>>> import numpy as np
>>> import numpy.linalg as la
>>> np.set_printoptions(precision=1, suppress=True, linewidth=120, floatmode="fixed")
>>> def rnd(a):
...     return np.round(a, 1) + 0
... 
>>> A2 = np.array([[-1, -2, -2]])
>>> W0 = A2.T @ A2
>>> print(W0)
[[1 2 2]
 [2 4 4]
 [2 4 4]]
>>> U, s, vt = la.svd(W0)
>>> evecs = vt[:(s > 1e-8).sum()]
>>> rng = np.random.default_rng(50785)
>>> x0 = W0[0] + -2 * W0[1] + rng.integers(2) * np.eye(3)[1]
>>> print(x0)
[-3.0 -5.0 -6.0]
>>> print(np.allclose(evecs.T @ evecs @ x0, x0))
False
>>> print(rnd(evecs.T @ evecs))
[[0.1 0.2 0.2]
 [0.2 0.4 0.4]
 [0.2 0.4 0.4]]
>>> print(la.matrix_rank(np.vstack([W0, x0])))
2
>>> Z = 20 * np.array([[-0.3, -1.2, -0.5], [0.3, -0.2, 0.6]])
>>> idx = rng.integers(0, 2, 27)
>>> arr = Z[idx] + rng.normal(size=(27, 3))
>>> print(rnd(arr))
[[ -5.7 -25.5 -10.5]
 [  6.2  -3.6  13.9]
 [  7.0  -2.6  11.0]
 [  7.0  -2.8  10.5]
 [  5.9  -4.7  11.7]
 [ -5.5 -24.6  -9.0]
 [  5.1  -3.6  11.9]
 [ -6.2 -23.9  -8.8]
 [  5.3  -3.8  11.8]
 [ -4.4 -23.2  -9.5]
 [  6.9  -4.0  11.5]
 [ -4.7 -24.2  -8.7]
 [  6.9  -3.5  12.5]
 [  6.0  -4.5  10.1]
 [  6.3  -5.0  12.0]
 [ -6.0 -25.2 -11.4]
 [  6.3  -4.1  11.9]
 [  4.9  -4.0  10.3]
 [ -5.4 -23.9 -10.9]
 [ -7.1 -23.4  -9.1]
 [  7.0  -3.8  10.6]
 [ -5.7 -24.2 -11.0]
 [ -5.2 -21.4 -10.5]
 [  6.3  -4.6  12.3]
 [ -6.0 -23.5  -7.9]
 [  6.8  -2.9  10.2]
 [ -5.6 -25.1  -7.4]]
>>> hat = arr @ la.solve(arr.T @ arr, arr.T)
>>> print(rnd(np.trace(hat)))
3.0
>>> print(np.allclose(hat @ hat, hat))
True
>>> print(rnd(la.eigvalsh(hat)))
[0.0 0.0 0.0 0.0 0.0 0.0 0.0 0.0 0.0 0.0 0.0 0.0 0.0 0.0 0.0 0.0 0.0 0.0 0.0 0.0 0.0 0.0 0.0 0.0 1.0 1.0 1.0]
>>> print(rnd(np.diag(hat)))
[0.1 0.2 0.1 0.1 0.1 0.1 0.1 0.1 0.1 0.1 0.1 0.1 0.1 0.1 0.1 0.1 0.1 0.1 0.1 0.2 0.1 0.1 0.1 0.1 0.1 0.1 0.1]
>>> x0 = np.array([1, 2, 2])
>>> y = arr @ x0
>>> print(rnd(la.pinv(arr) @ arr))
[[1.0 0.0 0.0]
 [0.0 1.0 0.0]
 [0.0 0.0 1.0]]
>>> print(rnd(la.lstsq(arr, y)[0]))
[1.0 2.0 2.0]
>>> y = y + 0.1 * rng.normal(size=27)
>>> print(rnd(y))
[-77.8  26.8  23.7  22.3  20.2 -72.6  21.7 -71.8  21.4 -69.9  21.9 -70.4  24.8  17.2  20.2 -79.4  21.8  17.7 -74.8
 -72.3  20.6 -76.1 -68.9  21.7 -69.1  21.6 -70.5]
>>> c, *_ = la.lstsq(arr, y)
>>> print(rnd(la.norm(y - arr @ c)))
0.5
>>> print(c.round())
[1.0 2.0 2.0]
>>> print([round(float(la.norm(la.solve(arr.T @ arr + lam * np.eye(3), arr.T @ y))), 2) for lam in (0, 1, 10, 100)])
[3.0, 3.0, 2.99, 2.96]
>>> A2 = arr / la.norm(arr, axis=1, keepdims=True)
>>> cov = A2 @ A2.T
>>> print(rnd(cov[13]))
[-0.1  1.0  1.0  1.0  1.0  0.0  1.0 -0.1  1.0 -0.1  1.0  0.0  1.0  1.0  1.0 -0.1  1.0  1.0 -0.1 -0.1  1.0 -0.1 -0.1
  1.0  0.0  1.0  0.0]
>>> print((cov - 2 * np.eye(27)).round(6).argmax(axis=1))
[ 9  6  3 25 17 11  8 24  6  0 20  5 10 14  4 21 23  4 21  7 10 15 21  4  7  3 24]
>>> idx = arr[:, 0] > np.median(arr[:, 0])
>>> u = arr[idx].mean(axis=0) - arr[~idx].mean(axis=0)
>>> print(((arr - arr.mean(axis=0)) @ u > 0).astype(int))
[0 1 1 1 1 0 1 0 1 0 1 0 1 1 1 0 1 1 0 0 1 0 0 1 0 1 0]
>>> print(rnd((((arr - arr.mean(axis=0)) @ u > 0) == idx).mean()))
0.9
>>> print(idx.astype(int))
[0 1 1 1 1 0 0 0 1 0 1 0 1 1 1 0 1 0 0 0 1 0 0 1 0 1 0]
>>> Xc = (arr - arr.mean(axis=0)) / arr.std(axis=0)
>>> print(rnd(Xc.std(axis=0)))
[1.0 1.0 1.0]
>>> c = la.lstsq(np.delete(Xc, 1, axis=1), Xc[:, 1])[0]
>>> print(rnd(c))
[0.6 0.4]
>>> print(np.abs(c).argmax())
0
>>> print(rnd(1 - np.var(Xc[:, 1] - np.delete(Xc, 1, axis=1) @ c)))
1.0
>>> data = np.loadtxt("case16.csv", delimiter=",")
>>> print(data)
[[2.0 0.0]
 [0.0 0.0]]
>>> # row 0 dominates
>>> U, s, vt = la.svd(data)
>>> evecs = vt[:(s > 1e-8).sum()]
>>> x0 = data[0] + -2 * data[1] + rng.integers(2) * np.eye(2)[1]
>>> print(x0)
[2.0 1.0]
>>> print(evecs.T @ evecs)
[[1.0 0.0]
 [0.0 0.0]]
>>> print(np.allclose(evecs.T @ evecs @ x0, x0))
False
>>> idx = rng.permutation(2)
>>> print(idx)
[1 0]
>>> A2 = data[idx][:, idx]
>>> print(rnd(np.sort(np.abs(la.eigvals(A2)))))
[0.0 2.0]
>>> print(np.diag(A2))
[0.0 2.0]
>>> print(rnd(la.det(A2)), rnd(la.det(data[idx])))
0.0 0.0
>>> F = np.load("out0.npy")
>>> print(rnd(F))
[[ 14.0 -11.2   8.8]
 [  6.5  -3.3  18.6]
 [ -9.5   6.3 -16.4]
 [-10.4  10.8  13.3]
 [-14.2  13.1   5.2]
 [  9.8  -6.5  16.2]
 [ 11.9  -8.7  13.5]
 [ -6.2   7.6  17.4]
 [ 14.4 -11.6   7.7]
 [  5.8  -2.7  18.9]
 [  7.9  -8.9 -16.1]
 [-15.1  13.1  -0.9]
 [ 15.0 -12.6   4.3]
 [-13.4  10.4 -10.6]
 [ -4.9   6.6  18.2]
 [  8.8  -5.6  17.1]
 [-11.7  11.6  11.3]
 [-10.3  10.7  13.4]
 [  3.9  -5.7 -18.8]
 [  4.0  -1.1  19.6]
 [  5.8  -7.3 -17.7]
 [-14.9  13.2   1.2]
 [ 15.0 -13.2  -1.0]]
>>> U, s, vt = la.svd(F)
>>> print(rnd(s))
[69.2 66.4  0.0]
>>> A2 = U[:, :2] @ np.diag(s[:2]) @ vt[:2]
>>> print(la.matrix_rank(A2))
2
>>> dist = la.norm(F[:, None] - F[None], axis=-1)
>>> print(la.matrix_rank(dist ** 2))
3
>>> print(rnd(dist[:5, :5]))
[[ 0.0 14.7 38.7 33.1 37.4]
 [14.7  0.0 39.7 22.6 29.6]
 [38.7 39.7  0.0 30.0 23.1]
 [33.1 22.6 30.0  0.0  9.2]
 [37.4 29.6 23.1  9.2  0.0]]
>>> print((dist + 1e9 * np.eye(23)).round(6).argmin(axis=1))
[ 8  9 13 17 21 15  5 14  0  1 20 21  8  2  7  5  3  3 20  9 18 11 12]
>>> U, s = la.svd(F)
Traceback (most recent call last):
  File "<python-input-74>", line 1, in <module>
    U, s = la.svd(F)
    ^^^^
ValueError: too many values to unpack (expected 2)
>>> U, s, vt = la.svd(F, full_matrices=False)
>>> print(U.shape, s.shape, vt.shape)
(23, 3) (3,) (3, 3)
>>> print(rnd(s / s[0]))
[1.0 1.0 0.0]
>>> print(rnd(np.sqrt((s ** 2).sum())), rnd(la.norm(F)))
95.9 95.9
>>> print(rnd(vt @ vt.T))
[[1.0 0.0 0.0]
 [0.0 1.0 0.0]
 [0.0 0.0 1.0]]
>>> print(rnd(s))
[69.2 66.4  0.0]
>>> print(rnd(U.T @ U))
[[1.0 0.0 0.0]
 [0.0 1.0 0.0]
 [0.0 0.0 1.0]]
>>> Xc = F - F.mean(axis=0)
>>> evecs = la.svd(Xc)[2][:2]
>>> A2 = Xc - Xc @ evecs.T @ evecs
>>> print(rnd(A2.std(axis=0)))
[0.0 0.0 0.0]
>>> print(la.norm(A2, axis=1).round(6).argmax())
0
>>> print(rnd(np.diag(evecs.T @ evecs)))
[0.6 0.4 1.0]
>>> print(rnd(np.cov(Xc @ evecs.T, rowvar=False)))
[[215.4   0.0]
 [  0.0 172.4]]
>>> cov = np.cov(F, rowvar=False)
>>> print(rnd(F.std(axis=0)))
[10.8  9.5 12.8]
>>> m1 = np.load("block11.npy")
>>> print(m1)
[[ -7.0   2.0   6.0  -5.0]
 [ 18.0  -2.0 -12.0  10.0]
 [-24.0   2.0  15.0 -13.0]
 [-16.0  -2.0   6.0  -6.0]]
>>> hat = np.triu(np.array([[-3, -4, 1, 4], [0, 3, 3, 4], [1, 1, 1, 1], [-4, -5, 2, 1]]), 1) + np.eye(4)
>>> A2 = hat @ m1 @ la.inv(hat)
>>> print(la.matrix_rank(A2))
3
>>> print(rnd(la.det(m1)))
0.0
>>> m1.inv()
Traceback (most recent call last):
  File "<python-input-97>", line 1, in <module>
    m1.inv()
    ^^^^^^
AttributeError: 'numpy.ndarray' object has no attribute 'inv'
>>> print(rnd(np.abs(la.eigvals(m1)).max()))
3.0
>>> print((m1 - m1.T) / 2)
[[  0.0  -8.0  15.0   5.5]
 [  8.0   0.0  -7.0   6.0]
 [-15.0   7.0   0.0  -9.5]
 [ -5.5  -6.0   9.5   0.0]]
>>> print(np.allclose(m1, m1.T))
False
>>> u = np.array([3, 0])
>>> print(np.cross(m1[3, :3], m1[0, :3]))
[-24.0  54.0 -46.0]
>>> print(np.polyval(u, m1[3]))
[-48.0  -6.0  18.0 -18.0]
>>> print(np.array([np.convolve(row, u, "same") for row in m1]))
[[-21.0   6.0  18.0 -15.0]
 [ 54.0  -6.0 -36.0  30.0]
 [-72.0   6.0  45.0 -39.0]
 [-48.0  -6.0  18.0 -18.0]]
>>> print(np.correlate(m1[3], m1[0], "full"))
[ 80.0 -86.0 -74.0 174.0 -10.0 -54.0  42.0]
>>> print(np.convolve(m1[3], u))
[-48.0  -6.0  18.0 -18.0   0.0]
>>> print(rnd(m1 @ la.pinv(m1) @ m1))
[[ -7.0   2.0   6.0  -5.0]
 [ 18.0  -2.0 -12.0  10.0]
 [-24.0   2.0  15.0 -13.0]
 [-16.0  -2.0   6.0  -6.0]]
>>> print(np.abs(np.diag(la.qr(m1)[1])) > 1e-9)
[ True  True  True False]
>>> A = 3 * np.eye(3) + np.eye(3, k=1)
>>> print(A)
[[3.0 1.0 0.0]
 [0.0 3.0 1.0]
 [0.0 0.0 3.0]]
>>> idx = rng.permutation(3)
>>> print(idx)
[0 1 2]
>>> A2 = A[idx][:, idx]
>>> print(rnd(np.sort(np.abs(la.eigvals(A2)))))
[3.0 3.0 3.0]
>>> print(np.trace(A2))
9.0
>>> print(rnd(la.det(A2)), rnd(la.det(A[idx])))
27.0 27.0
>>> print(np.diag(A2))
[3.0 3.0 3.0]
>>> cov = A.T @ A
>>> print(np.allclose(cov, cov.T))
True
>>> print(cov)
[[ 9.0  3.0  0.0]
 [ 3.0 10.0  3.0]
 [ 0.0  3.0 10.0]]
>>> print(la.matrix_rank(cov))
3
>>> print(rnd(la.svd(A, compute_uv=False) ** 2))
[14.0  9.5  5.5]
>>> print(np.diag(cov))
[ 9.0 10.0 10.0]
>>> u = np.array([3, 0, 0])
>>> A2 = A + np.outer(u, np.eye(3)[2])
>>> print(la.matrix_rank(A2 - A))
1
>>> print(rnd(la.det(A2) / la.det(A)), rnd(1 + la.solve(A, u)[2]))
1.0 1.0
>>> print([int(la.matrix_rank(la.matrix_power(A, p))) for p in range(1, 4)])
[3, 3, 3]
>>> print(rnd(np.sort(la.eigvals(A))))
[3.0 3.0 3.0]
>>> print(la.matrix_rank(A - A[0, 0] * np.eye(3)))
2
>>> print(rnd(la.det(A[::-1])))
-27.0
>>> print(rnd(la.det(2 * A)), rnd(la.det(A)))
216.0 27.0
>>> print(rnd(la.eigvals(A).sum().real))
9.0
>>> print(rnd(la.det(A.T)))
27.0
>>> print(np.einsum("ii->", A))
9.0
